% ipython --no-banner

In [1]: import numpy as np

In [2]: import numpy.linalg as la

In [3]: np.set_printoptions(precision=2, suppress=True, linewidth=120)

In [4]: K = np.load("mat.npy")

In [5]: print(K)
[[ 1  1  1  1  1  1  1  1]
 [ 1  1  1  1 -1 -1 -1 -1]
 [ 1 -1  1 -1  1 -1  1 -1]
 [ 1 -1 -1  1 -1  1  1 -1]]

In [6]: def softmax(z):
   ...:     e = np.exp(z - z.max(axis=-1, keepdims=True))
   ...:     return e / e.sum(axis=-1, keepdims=True)
   ...: 

In [7]: print(softmax(K).sum(axis=1))
[1. 1. 1. 1.]

In [8]: softmax(K[2] + -3)
Out[8]: array([0.22, 0.03, 0.22, 0.03, 0.22, 0.03, 0.22, 0.03])

In [9]: softmax(K[2])
Out[9]: array([0.22, 0.03, 0.22, 0.03, 0.22, 0.03, 0.22, 0.03])

In [10]: scores = K @ K.T / np.sqrt(8)

In [11]: print(softmax(scores).round(6).argmax(axis=1))
[0 1 2 3]

In [12]: softmax(scores)
Out[12]: 
array([[0.85, 0.05, 0.05, 0.05],
       [0.05, 0.85, 0.05, 0.05],
       [0.05, 0.05, 0.85, 0.05],
       [0.05, 0.05, 0.05, 0.85]])

In [13]: softmax(scores)[2] @ K
Out[13]: array([ 1. , -0.8,  0.9, -0.7,  0.8, -0.8,  0.9, -0.9])

In [14]: arr = np.array([[3, 1, 1], [-3, 2, 1], [6, -1, 0]])

In [15]: # null space of dimension 1

In [16]: np.round(np.trace(la.pinv(arr) @ arr), 2)
Out[16]: np.float64(2.0)

In [17]: np.unique(arr.round(6), axis=0).shape
Out[17]: (3, 3)

In [18]: la.lstsq(arr[:-1].T, arr[-1])[2]
Out[18]: np.int32(2)

In [19]: np.round(arr @ la.pinv(arr) @ arr, 2) + 0
Out[19]: 
array([[ 3.,  1.,  1.],
       [-3.,  2.,  1.],
       [ 6., -1.,  0.]])

In [20]: f = np.array([3, 3, -1])

In [21]: np.convolve(arr[0], f)
Out[21]: array([ 9, 12,  3,  2, -1])

In [22]: np.polyval(f, arr[0])
Out[22]: array([35,  5,  5])

In [23]: U, sig, vt = la.svd(arr)

In [24]: np.argmax(sig[:-1] / (sig[1:] + 1e-6)) + 1
Out[24]: np.int64(2)

In [25]: A2 = U[:, :2] @ np.diag(sig[:2]) @ vt[:2]

In [26]: round(float(la.norm(arr - A2, 2)), 2), round(float(sig[2]), 2)
Out[26]: (0.0, 0.0)

In [27]: A2.round(2) + 0
Out[27]: 
array([[ 3.,  1.,  1.],
       [-3.,  2.,  1.],
       [ 6., -1.,  0.]])

In [28]: round(float(np.abs(arr - A2).max()), 2)
Out[28]: 0.0

In [29]: rng = np.random.default_rng(500327)

In [30]: idx = rng.permutation(3)

In [31]: idx
Out[31]: array([1, 0, 2])

In [32]: A2 = arr[idx][:, idx]

In [33]: round(la.det(A2), 2), round(la.det(arr[idx]), 2)
Out[33]: (np.float64(0.0), np.float64(0.0))

In [34]: np.allclose(A2, arr)
Out[34]: False

In [35]: A2
Out[35]: 
array([[ 2, -3,  1],
       [ 1,  3,  1],
       [-1,  6,  0]])
